$ ipython --no-banner

In [1]: import numpy as np

In [2]: from numpy import linalg as LA

In [3]: np.set_printoptions(precision=2, suppress=True, linewidth=140, sign=" ")

In [4]: def rd(a):
   ...:     return np.round(a, 2) + 0
   ...: 

In [5]: K = np.load("sample15.npy")

In [6]: print(K)
[[ 1  0  0  0  0  0  0  0  0  0  0  0  0]
 [ 0  0  0  1  0  0  0  0  0  0  0  0  0]
 [ 0  0  0  0  0  0  0  0  1  0  0  0  0]
 [ 0  0  0  0  0  0  0  0  0  0  1  0  0]
 [ 0  0  0  0  0  0  0  1  0  0  0  0  0]
 [ 0  0  0  0  0  0  0  0  0  0  0  1  0]
 [ 0  0  0  0  0  0  0  0  0  1  0  0  0]
 [ 0  0  0  0  0  0  0  0  0  0  0  0  1]
 [ 0  0  1  0  0  0  0  0  0  0  0  0  0]
 [ 0  0  0  0  0  1  0  0  0  0  0  0  0]
 [ 0  1  0  0  0  0  0  0  0  0  0  0  0]
 [ 0  0  0  0  1  0  0  0  0  0  0  0  0]
 [ 0  0  0  0  0  0  1  0  0  0  0  0  0]]

In [7]: W1 = np.array([[1, 3, 7, 5],
   ...:     [2, 5, -8, 9],
   ...:     [4, -4, -3, -7],
   ...:     [-2, -5, -4, 3],
   ...:     [4, 5, -9, 9],
   ...:     [-2, -1, 6, -4],
   ...:     [-8, -4, -3, -8],
   ...:     [-5, 8, 3, 2],
   ...:     [8, 5, -9, 5],
   ...:     [8, 9, 6, 8],
   ...:     [-7, -3, 6, -9],
   ...:     [0, 8, 7, -1],
   ...:     [1, -9, -1, -3]])

In [8]: b = np.array([2, 0, -4, -5])

In [9]: H = np.maximum(K @ W1 + b, 0)

In [10]: print((H > 0).astype(int))
[[ 1  1  1  0]
 [ 0  0  0  0]
 [ 1  1  0  0]
 [ 0  0  1  0]
 [ 0  1  0  0]
 [ 1  1  1  0]
 [ 1  1  1  1]
 [ 1  0  0  0]
 [ 1  0  0  0]
 [ 0  0  1  0]
 [ 1  1  0  1]
 [ 1  1  0  1]
 [ 0  0  0  0]]

In [11]: cent = np.array([[-3, 3, -2], [-2, 3, 0], [-3, -3, -1], [-2, 1, 0]])

In [12]: print(W1 @ cent)
[[-40  -4  -9]
 [-10  54   4]
 [ 19   2  -5]
 [ 22  -6   8]
 [-13  63   1]
 [ -2 -31  -2]
 [ 57 -35  19]
 [-14   2   7]
 [-17  71  -7]
 [-76  41 -22]
 [ 27 -57   8]
 [-35   2  -7]
 [ 24 -24  -1]]

In [13]: print((H @ cent).round(6).argmax(axis=1))
[ 1  0  1  2  1  1  1  1  1  2  1  1  0]

In [14]: th = np.radians(138)

In [15]: Rm = np.eye(13)

In [16]: Rm[8, 8] = Rm[10, 10] = np.cos(th)

In [17]: Rm[8, 10], Rm[10, 8] = -np.sin(th), np.sin(th)

In [18]: A2 = K @ Rm.T

In [19]: print(rd(np.abs(A2 - K).max(axis=0)))
[ 0.    0.    0.    0.    0.    0.    0.    0.    1.74  0.    1.74  0.    0.  ]

In [20]: print(np.allclose(LA.norm(K, axis=1), LA.norm(A2, axis=1)))
True

In [21]: print(np.allclose(K @ K.T, A2 @ A2.T))
True

In [22]: print(K.sum(axis=1))
[ 1  1  1  1  1  1  1  1  1  1  1  1  1]

In [23]: p = np.eye(13)[8]

In [24]: for _ in range(4):
    ...:     p = p @ K
    ...:     print(p.round(2))
    ...: 
[ 0.  0.  1.  0.  0.  0.  0.  0.  0.  0.  0.  0.  0.]
[ 0.  0.  0.  0.  0.  0.  0.  0.  1.  0.  0.  0.  0.]
[ 0.  0.  1.  0.  0.  0.  0.  0.  0.  0.  0.  0.  0.]
[ 0.  0.  0.  0.  0.  0.  0.  0.  1.  0.  0.  0.  0.]

In [25]: print(rd(LA.svd(K, compute_uv=False)))
[ 1.  1.  1.  1.  1.  1.  1.  1.  1.  1.  1.  1.  1.]

In [26]: print(rd(LA.norm(K, axis=0)))
[ 1.  1.  1.  1.  1.  1.  1.  1.  1.  1.  1.  1.  1.]

In [27]: X = np.load("x.npy")

In [28]: print(X)
[[ 3  0  0  0  0  0  0  0  0  0]
 [ 0  0  0  0  0  0  0  0  0  0]
 [ 1  3  1  0  0  0  0  0  0  0]
 [ 3  0  1  0  0  0  0  0  0  0]
 [ 0  1  0  2  0  0  0  0  0  0]
 [ 2  1  0  0  0  1  0  0  0  0]
 [ 1  0  1  2  0  0  1  0  0  0]
 [ 3  1  2  2  0  2  0  3  0  0]
 [ 3  1  1  2  0  3  0  0  0  0]
 [ 0  1  1  1  2  2  2  3  0  2]]

In [29]: # triangular: eigenvalues sit on the diagonal

In [30]: print(X @ X)
[[  9   0   0   0   0   0   0   0   0   0]
 [  0   0   0   0   0   0   0   0   0   0]
 [  4   3   1   0   0   0   0   0   0   0]
 [ 10   3   1   0   0   0   0   0   0   0]
 [  6   0   2   0   0   0   0   0   0   0]
 [  8   1   0   0   0   1   0   0   0   0]
 [ 11   3   4   2   0   0   1   0   0   0]
 [ 30  11  10   6   0   8   0   9   0   0]
 [ 22   6   3   0   0   3   0   0   0   0]
 [ 19  12  12  16   4  12   6  15   0   4]]

In [31]: print(rd(np.sort(LA.eigvals(X))))
[ 0.  0.  0.  0.  1.  1.  1.  2.  3.  3.]

In [32]: Uu, sigma, VT = LA.svd(X)

In [33]: print(rd(sigma))
[ 8.84  5.03  3.04  2.88  2.21  1.97  1.06  0.41  0.    0.  ]

In [34]: print(np.argmax(sigma[:-1] / (sigma[1:] + 1e-6)) + 1)
8

In [35]: A2 = Uu[:, :8] @ np.diag(sigma[:8]) @ VT[:8]

In [36]: print(LA.matrix_rank(A2))
8

In [37]: print(LA.matrix_rank(X, rtol=0.05))
7

In [38]: print(rd(A2))
[[ 3.  0.  0.  0.  0.  0.  0.  0.  0.  0.]
 [ 0.  0.  0.  0.  0.  0.  0.  0.  0.  0.]
 [ 1.  3.  1.  0.  0.  0.  0.  0.  0.  0.]
 [ 3.  0.  1.  0.  0.  0.  0.  0.  0.  0.]
 [ 0.  1.  0.  2.  0.  0.  0.  0.  0.  0.]
 [ 2.  1.  0.  0.  0.  1.  0.  0.  0.  0.]
 [ 1.  0.  1.  2.  0.  0.  1.  0.  0.  0.]
 [ 3.  1.  2.  2.  0.  2.  0.  3.  0.  0.]
 [ 3.  1.  1.  2.  0.  3.  0.  0.  0.  0.]
 [ 0.  1.  1.  1.  2.  2.  2.  3.  0.  2.]]

In [39]: r0 = np.array([-1, -2, -4])

In [40]: print(np.polyval(r0, X[0]))
[-19  -4  -4  -4  -4  -4  -4  -4  -4  -4]

In [41]: print(np.convolve(X[0], r0))
[ -3  -6 -12   0   0   0   0   0   0   0   0   0]

In [42]: print(np.correlate(X[0], X[2], "full"))
[ 0  0  0  0  0  0  0  3  9  3  0  0  0  0  0  0  0  0  0]

In [43]: rng = np.random.default_rng(414)

In [44]: feats = np.eye(5, dtype=int)[rng.permutation(5)]

In [45]: print(feats)
[[ 0  1  0  0  0]
 [ 0  0  1  0  0]
 [ 0  0  0  1  0]
 [ 1  0  0  0  0]
 [ 0  0  0  0  1]]

In [46]: # columns are unit length and at right angles

In [47]: labels = rng.permutation(5)

In [48]: print(labels)
[ 2  0  4  3  1]

In [49]: A2 = feats[labels][:, labels]

In [50]: print(A2)
[[ 0  0  0  1  0]
 [ 0  0  0  0  1]
 [ 0  0  1  0  0]
 [ 0  1  0  0  0]
 [ 1  0  0  0  0]]

In [51]: print(np.diag(A2))
[ 0  0  1  0  0]

In [52]: print(np.trace(A2))
1

In [53]: q, Rm = LA.qr(feats)

In [54]: print(abs(Rm[0, 0]), rd(LA.norm(feats[:, 0])))
1.0 1.0

In [55]: print(Rm)
[[-1.  0.  0.  0.  0.]
 [ 0. -1.  0.  0.  0.]
 [ 0.  0. -1.  0.  0.]
 [ 0.  0.  0. -1.  0.]
 [ 0.  0.  0.  0.  1.]]

In [56]: print(np.allclose(Rm.T @ Rm, feats.T @ feats))
True

In [57]: print(q @ Rm)
[[ 0.  1.  0.  0.  0.]
 [ 0.  0.  1.  0.  0.]
 [ 0.  0.  0.  1.  0.]
 [ 1.  0.  0.  0.  0.]
 [ 0.  0.  0.  0.  1.]]

In [58]: print(np.abs(np.diag(Rm)))
[ 1.  1.  1.  1.  1.]

In [59]: q = feats.astype(float).copy()

In [60]: for j in range(5):
    ...:     q[:, j] -= q[:, :j] @ (q[:, :j].T @ q[:, j])
    ...:     q[:, j] /= LA.norm(q[:, j])
    ...: 

In [61]: print(q.T @ q)
[[ 1.  0.  0.  0.  0.]
 [ 0.  1.  0.  0.  0.]
 [ 0.  0.  1.  0.  0.]
 [ 0.  0.  0.  1.  0.]
 [ 0.  0.  0.  0.  1.]]

In [62]: A2 = LA.inv(feats)

In [63]: print(rd(LA.det(feats) * LA.det(A2)))
1.0

In [64]: print(A2)
[[ 0.  0.  0.  1.  0.]
 [ 1.  0.  0.  0.  0.]
 [ 0.  1.  0.  0.  0.]
 [ 0.  0.  1.  0.  0.]
 [ 0.  0.  0.  0.  1.]]

In [65]: print(rd(LA.det(feats) * A2))
[[ 0.  0.  0. -1.  0.]
 [-1.  0.  0.  0.  0.]
 [ 0. -1.  0.  0.  0.]
 [ 0.  0. -1.  0.  0.]
 [ 0.  0.  0.  0. -1.]]

In [66]: mat = np.loadtxt("out17.csv", delimiter=",")

In [67]: print(rd(mat))
[[-0.05 -0.57  0.31 -0.44  0.59  0.22]
 [ 0.28 -0.41 -0.33 -0.5  -0.62  0.12]
 [-0.09 -0.34 -0.79  0.24  0.36 -0.26]
 [ 0.74  0.24  0.02 -0.26  0.27 -0.5 ]
 [-0.05  0.56 -0.42 -0.4   0.26  0.53]
 [ 0.6  -0.16 -0.01  0.52  0.07  0.58]]

In [68]: # columns are unit length and at right angles

In [69]: th = np.radians(36)

In [70]: Rm = np.eye(6)

In [71]: Rm[3, 3] = Rm[5, 5] = np.cos(th)

In [72]: Rm[3, 5], Rm[5, 3] = -np.sin(th), np.sin(th)

In [73]: print(rd(Rm))
[[ 1.    0.    0.    0.    0.    0.  ]
 [ 0.    1.    0.    0.    0.    0.  ]
 [ 0.    0.    1.    0.    0.    0.  ]
 [ 0.    0.    0.    0.81  0.   -0.59]
 [ 0.    0.    0.    0.    1.    0.  ]
 [ 0.    0.    0.    0.59  0.    0.81]]

In [74]: A2 = mat @ Rm.T

In [75]: print(rd(LA.svd(mat, compute_uv=False)), rd(LA.svd(A2, compute_uv=False)))
[ 1.  1.  1.  1.  1.  1.] [ 1.  1.  1.  1.  1.  1.]

In [76]: print(np.allclose(LA.norm(mat, axis=1), LA.norm(A2, axis=1)))
True

In [77]: print(rd(A2))
[[-0.05 -0.57  0.31 -0.48  0.59 -0.08]
 [ 0.28 -0.41 -0.33 -0.48 -0.62 -0.2 ]
 [-0.09 -0.34 -0.79  0.35  0.36 -0.08]
 [ 0.74  0.24  0.02  0.09  0.27 -0.56]
 [-0.05  0.56 -0.42 -0.64  0.26  0.19]
 [ 0.6  -0.16 -0.01  0.08  0.07  0.78]]

In [78]: print(rd(LA.det(Rm)), rd(np.trace(Rm)))
1.0 5.62

In [79]: print(np.allclose(mat @ mat.T, A2 @ A2.T))
True

In [80]: print(feats[:, 3] @ feats[:, 4])
0

In [81]: print(rd(LA.norm(mat[1], 1)), rd(LA.norm(mat[1], np.inf)))
2.25 0.62

In [82]: print(rd(LA.norm(mat, "nuc")))
6.0

In [83]: print(rd(LA.norm(mat, 1)), rd(LA.norm(mat, np.inf)))
2.36 2.25

In [84]: arr = np.load("dump.npy")

In [85]: print(arr)
[[ 1  2  0  0  0  0]
 [-4 -6  0  0  0  0]
 [ 9  5  0  0  0  0]
 [ 0  0  1  2  0  0]
 [ 0  0 -4 -6  0  0]
 [ 0  0  9  5  0  0]
 [ 0  0  0  0  1  2]
 [ 0  0  0  0 -4 -6]
 [ 0  0  0  0  9  5]]

In [86]: hat = arr @ LA.solve(arr.T @ arr, arr.T)

In [87]: print(np.allclose(hat @ hat, hat))
True

In [88]: print(rd(np.trace(hat)))
6.0

In [89]: print(rd(LA.eigvalsh(hat)))
[ 0.  0.  0.  1.  1.  1.  1.  1.  1.]

In [90]: print(LA.matrix_rank(np.eye(9) - hat))
3

In [91]: r0, g = arr[3], arr[2]

In [92]: print(r0 @ r0)
5

In [93]: print(r0 @ g)
0

In [94]: p = (r0 @ g) / (r0 @ r0) * r0

In [95]: print(rd(LA.norm(r0 + g) ** 2 + LA.norm(r0 - g) ** 2))
222.0

In [96]: print(g - p)
[ 9.  5.  0.  0.  0.  0.]

In [97]: m1 = np.array([[2, 3, -3, 7, -4, 4, -2, 12],
    ...:     [3, 18, 7, -4, -3, -9, 8, 9],
    ...:     [-3, 7, -12, -7, -4, 0, 1, -6],
    ...:     [7, -4, -7, 2, -3, 5, -3, 3],
    ...:     [-4, -3, -4, -3, -14, 4, 10, -8],
    ...:     [4, -9, 0, 5, 4, 8, -8, -9],
    ...:     [-2, 8, 1, -3, 10, -8, -6, 7],
    ...:     [12, 9, -6, 3, -8, -9, 7, -8]])

In [98]: print(np.allclose(K @ K.T, K.T @ K))
True

In [99]: LA.determinant(K)
Traceback (most recent call last):
  Cell In[99], line 1
    LA.determinant(K)
AttributeError: module 'numpy.linalg' has no attribute 'determinant'


In [100]: E = np.load("run6.npy")

In [101]: print(rd(E))
[[-0.03  0.07 -0.13 -0.32 -0.34 -0.22 -0.15]
 [-0.06 -0.28  0.14  0.29  0.07 -0.34  0.3 ]
 [-0.17 -0.41  0.03  0.12 -0.39  0.32 -0.39]
 [-0.25 -0.35  0.35 -0.07  0.32  0.34  0.17]
 [ 0.34  0.24  0.31  0.27 -0.13  0.15 -0.04]
 [ 0.31 -0.29  0.41 -0.37 -0.24  0.13  0.14]
 [-0.22 -0.19  0.18 -0.27  0.41 -0.02 -0.29]
 [-0.14 -0.38 -0.47 -0.05 -0.2  -0.06  0.07]
 [ 0.28 -0.22 -0.18  0.16  0.02  0.26  0.55]
 [ 0.2  -0.24  0.08  0.43 -0.27  0.02 -0.26]
 [-0.31  0.1  -0.07 -0.28 -0.33  0.33  0.23]
 [ 0.48 -0.4  -0.18 -0.26  0.18 -0.3  -0.15]
 [-0.25 -0.09  0.29  0.23 -0.05 -0.25 -0.16]
 [-0.34 -0.14 -0.16  0.27 -0.01 -0.19  0.18]
 [-0.11  0.    0.38 -0.18 -0.35 -0.46  0.3 ]]

In [102]: gram = np.cov(E, rowvar=False)

In [103]: print(rd(np.corrcoef(E[:, 0], E[:, 6])[0, 1]))
0.01

In [104]: print(rd(LA.eigvalsh(gram)[::-1]))
[ 0.07  0.07  0.07  0.07  0.07  0.07  0.03]

In [105]: print(rd(gram))
[[ 0.07  0.    0.    0.    0.    0.    0.  ]
 [ 0.    0.04  0.01  0.   -0.02  0.    0.01]
 [ 0.    0.01  0.07  0.    0.01  0.    0.  ]
 [ 0.    0.    0.    0.07  0.    0.    0.  ]
 [ 0.   -0.02  0.01  0.    0.06  0.    0.  ]
 [ 0.    0.    0.    0.    0.    0.07  0.  ]
 [ 0.    0.01  0.    0.    0.    0.    0.07]]

In [106]: print(np.argwhere(np.triu(np.abs(np.corrcoef(E.T)) > 0.8, 1)))
[]
